% python3 -q
>>> import numpy as np
>>> from numpy import linalg as LA
>>> np.set_printoptions(suppress=True, linewidth=140)
>>> rnd = lambda a: np.round(a, 2) + 0
>>> J = np.diag(np.array([-7, -1, 2])) + -2 * np.eye(3, k=1) + -2 * np.eye(3, k=-1)
>>> print(J)
[[-7. -2.  0.]
 [-2. -1. -2.]
 [ 0. -2.  2.]]
>>> proj = np.triu(np.array([[6, 4, 5], [7, 2, 9], [8, 8, 8]]), 1) + np.eye(3)
>>> A2 = proj @ J @ LA.inv(proj)
>>> print(A2)
[[ -15.   44. -319.]
 [  -2.  -11.  125.]
 [   0.   -2.   20.]]
>>> print(np.trace(A2), np.trace(J))
-6.0 -6.0
>>> A2 = LA.inv(J)
>>> print(np.allclose(A2, J.T))
False
>>> print(rnd(LA.inv(A2)))
[[-7. -2.  0.]
 [-2. -1. -2.]
 [ 0. -2.  2.]]
>>> print(rnd(A2))
[[-0.18  0.12  0.12]
 [ 0.12 -0.41 -0.41]
 [ 0.12 -0.41  0.09]]
>>> print(rnd(LA.det(J) * A2))
[[ -6.   4.   4.]
 [  4. -14. -14.]
 [  4. -14.   3.]]
>>> print((np.abs(A2) > 1e-9).astype(int))
[[1 1 1]
 [1 1 1]
 [1 1 1]]
>>> print(rnd(LA.cond(J)))
5.3
>>> q = J.astype(float).copy()
>>> for j in range(3):
...     q[:, j] -= q[:, :j] @ (q[:, :j].T @ q[:, j])
...     q[:, j] /= LA.norm(q[:, j])
... 
>>> print(rnd(q.T @ J))
[[ 7.28  2.2   0.55]
 [ 0.    2.04 -1.57]
 [ 0.    0.    2.29]]
>>> print(rnd(q.T @ q))
[[1. 0. 0.]
 [0. 1. 0.]
 [0. 0. 1.]]
>>> A = np.loadtxt("layer3.csv", delimiter=",")
>>> print(A)
[[ 1. -1.  1. -1.]
 [ 1.  0.  0.  0.]
 [ 1.  1.  1.  1.]]
>>> u, r1 = A[0], A[1]
>>> print(u @ u)
4.0
>>> print(u @ r1)
1.0
>>> pr = (u @ r1) / (u @ u) * u
>>> print(pr)
[ 0.25 -0.25  0.25 -0.25]
>>> print((r1 - pr) @ u)
0.0
